$ ipython --no-banner

In [1]: import numpy as np

In [2]: from numpy import linalg as LA

In [3]: np.set_printoptions(precision=3, suppress=True, linewidth=100)

In [4]: tidy = lambda a: np.round(a, 3) + 0

In [5]: F = np.load("w.npy")

In [6]: F
Out[6]: 
array([[ 1., -6., -6.],
       [ 0.,  1.,  5.],
       [ 0., -2., -4.]])

In [7]: round(np.log10(LA.cond(F)))
Out[7]: 2

In [8]: LA.cond(F) > 100
Out[8]: np.False_

In [9]: feats = np.array([[-1.3, 0.0, 2.0], [0.4, -1.4, -3.0], [-0.8, 0.2, 3.0]])

In [10]: Q, r_ = LA.qr(feats)

In [11]: tidy(Q)
Out[11]: 
array([[-0.824, -0.281, -0.492],
       [ 0.253, -0.959,  0.123],
       [-0.507, -0.023,  0.862]])

In [12]: Q.shape, r_.shape
Out[12]: ((3, 3), (3, 3))

In [13]: x = np.array([4, 9, -8])

In [14]: tidy(feats @ (2 * x))
Out[14]: array([-42.4,  26. , -50.8])

In [15]: print(feats * x)
[[ -5.2   0.  -16. ]
 [  1.6 -12.6  24. ]
 [ -3.2   1.8 -24. ]]

In [16]: (feats * x).sum(axis=1)
Out[16]: array([-21.2,  13. , -25.4])

In [17]: X = np.load("mat.npy")

In [18]: X
Out[18]: 
array([[2., 2., 1., 0.],
       [1., 0., 1., 0.],
       [0., 1., 0., 0.],
       [0., 0., 0., 5.]])

In [19]: Q = X.astype(float).copy()

In [20]: for j in range(4):
    ...:     Q[:, j] -= Q[:, :j] @ (Q[:, :j].T @ Q[:, j])
    ...:     Q[:, j] /= LA.norm(Q[:, j])
    ...: 

In [21]: tidy(Q.T @ X)
Out[21]: 
array([[ 2.236,  1.789,  1.342,  0.   ],
       [ 0.   ,  1.342, -0.298,  0.   ],
       [ 0.   ,  0.   ,  0.333,  0.   ],
       [ 0.   ,  0.   ,  0.   ,  5.   ]])

In [22]: x = np.array([-2, 4, -4, -5])

In [23]: y = X @ x

In [24]: c, lr = np.zeros(4), 1 / LA.norm(X, 2) ** 2

In [25]: for i in range(25):
    ...:     c -= lr * X.T @ (X @ c - y)
    ...:     if i % 5 == 0: print(i, round(LA.norm(X @ c - y), 3))
    ...: 
0 6.736
5 4.972
10 3.691
15 2.742
20 2.04

In [26]: tidy(LA.cond(X))
Out[26]: np.float64(19.504)

In [27]: x = np.array([-3, 9, 9, -3])

In [28]: (X * x).sum(axis=1)
Out[28]: array([ 21.,   6.,   9., -15.])

In [29]: LA.norm(X @ x) <= LA.norm(X, 2) * LA.norm(x) + 1e-9
Out[29]: np.True_

In [30]: X @ np.ones(4)
Out[30]: array([5., 2., 1., 5.])

In [31]: np.einsum("ij,j->i", X, x)
Out[31]: array([ 21.,   6.,   9., -15.])

In [32]: np.sign((X @ x).round(6))
Out[32]: array([ 1.,  1.,  1., -1.])

In [33]: (X @ x).argmax()
Out[33]: np.int64(0)
